% ipython --no-banner

In [1]: import numpy as np

In [2]: import numpy.linalg as la

In [3]: np.set_printoptions(suppress=True, linewidth=120)

In [4]: def rnd(a):
   ...:     return np.round(a, 2) + 0
   ...: 

In [5]: r0 = np.array([2, 3, 0, 1, 0, 1, 2, 3, 0, 1, 1])

In [6]: feats = np.array([np.roll(r0, i) for i in range(11)])

In [7]: feats
Out[7]: 
array([[2, 3, 0, 1, 0, 1, 2, 3, 0, 1, 1],
       [1, 2, 3, 0, 1, 0, 1, 2, 3, 0, 1],
       [1, 1, 2, 3, 0, 1, 0, 1, 2, 3, 0],
       [0, 1, 1, 2, 3, 0, 1, 0, 1, 2, 3],
       [3, 0, 1, 1, 2, 3, 0, 1, 0, 1, 2],
       [2, 3, 0, 1, 1, 2, 3, 0, 1, 0, 1],
       [1, 2, 3, 0, 1, 1, 2, 3, 0, 1, 0],
       [0, 1, 2, 3, 0, 1, 1, 2, 3, 0, 1],
       [1, 0, 1, 2, 3, 0, 1, 1, 2, 3, 0],
       [0, 1, 0, 1, 2, 3, 0, 1, 1, 2, 3],
       [3, 0, 1, 0, 1, 2, 3, 0, 1, 1, 2]])

In [8]: np.trace(feats)
Out[8]: np.int64(22)

In [9]: (feats - feats.T) / 2
Out[9]: 
array([[ 0. ,  1. , -0.5,  0.5, -1.5, -0.5,  0.5,  1.5, -0.5,  0.5, -1. ],
       [-1. ,  0. ,  1. , -0.5,  0.5, -1.5, -0.5,  0.5,  1.5, -0.5,  0.5],
       [ 0.5, -1. ,  0. ,  1. , -0.5,  0.5, -1.5, -0.5,  0.5,  1.5, -0.5],
       [-0.5,  0.5, -1. ,  0. ,  1. , -0.5,  0.5, -1.5, -0.5,  0.5,  1.5],
       [ 1.5, -0.5,  0.5, -1. ,  0. ,  1. , -0.5,  0.5, -1.5, -0.5,  0.5],
       [ 0.5,  1.5, -0.5,  0.5, -1. ,  0. ,  1. , -0.5,  0.5, -1.5, -0.5],
       [-0.5,  0.5,  1.5, -0.5,  0.5, -1. ,  0. ,  1. , -0.5,  0.5, -1.5],
       [-1.5, -0.5,  0.5,  1.5, -0.5,  0.5, -1. ,  0. ,  1. , -0.5,  0.5],
       [ 0.5, -1.5, -0.5,  0.5,  1.5, -0.5,  0.5, -1. ,  0. ,  1. , -0.5],
       [-0.5,  0.5, -1.5, -0.5,  0.5,  1.5, -0.5,  0.5, -1. ,  0. ,  1. ],
       [ 1. , -0.5,  0.5, -1.5, -0.5,  0.5,  1.5, -0.5,  0.5, -1. ,  0. ]])

In [10]: feats.inv()
Traceback (most recent call last):
  Cell In[10], line 1
    feats.inv()
AttributeError: 'numpy.ndarray' object has no attribute 'inv'


In [11]: (feats + feats.T) / 2
Out[11]: 
array([[2. , 2. , 0.5, 0.5, 1.5, 1.5, 1.5, 1.5, 0.5, 0.5, 2. ],
       [2. , 2. , 2. , 0.5, 0.5, 1.5, 1.5, 1.5, 1.5, 0.5, 0.5],
       [0.5, 2. , 2. , 2. , 0.5, 0.5, 1.5, 1.5, 1.5, 1.5, 0.5],
       [0.5, 0.5, 2. , 2. , 2. , 0.5, 0.5, 1.5, 1.5, 1.5, 1.5],
       [1.5, 0.5, 0.5, 2. , 2. , 2. , 0.5, 0.5, 1.5, 1.5, 1.5],
       [1.5, 1.5, 0.5, 0.5, 2. , 2. , 2. , 0.5, 0.5, 1.5, 1.5],
       [1.5, 1.5, 1.5, 0.5, 0.5, 2. , 2. , 2. , 0.5, 0.5, 1.5],
       [1.5, 1.5, 1.5, 1.5, 0.5, 0.5, 2. , 2. , 2. , 0.5, 0.5],
       [0.5, 1.5, 1.5, 1.5, 1.5, 0.5, 0.5, 2. , 2. , 2. , 0.5],
       [0.5, 0.5, 1.5, 1.5, 1.5, 1.5, 0.5, 0.5, 2. , 2. , 2. ],
       [2. , 0.5, 0.5, 1.5, 1.5, 1.5, 1.5, 0.5, 0.5, 2. , 2. ]])

In [12]: np.allclose(feats @ feats.T, feats.T @ feats)
Out[12]: True
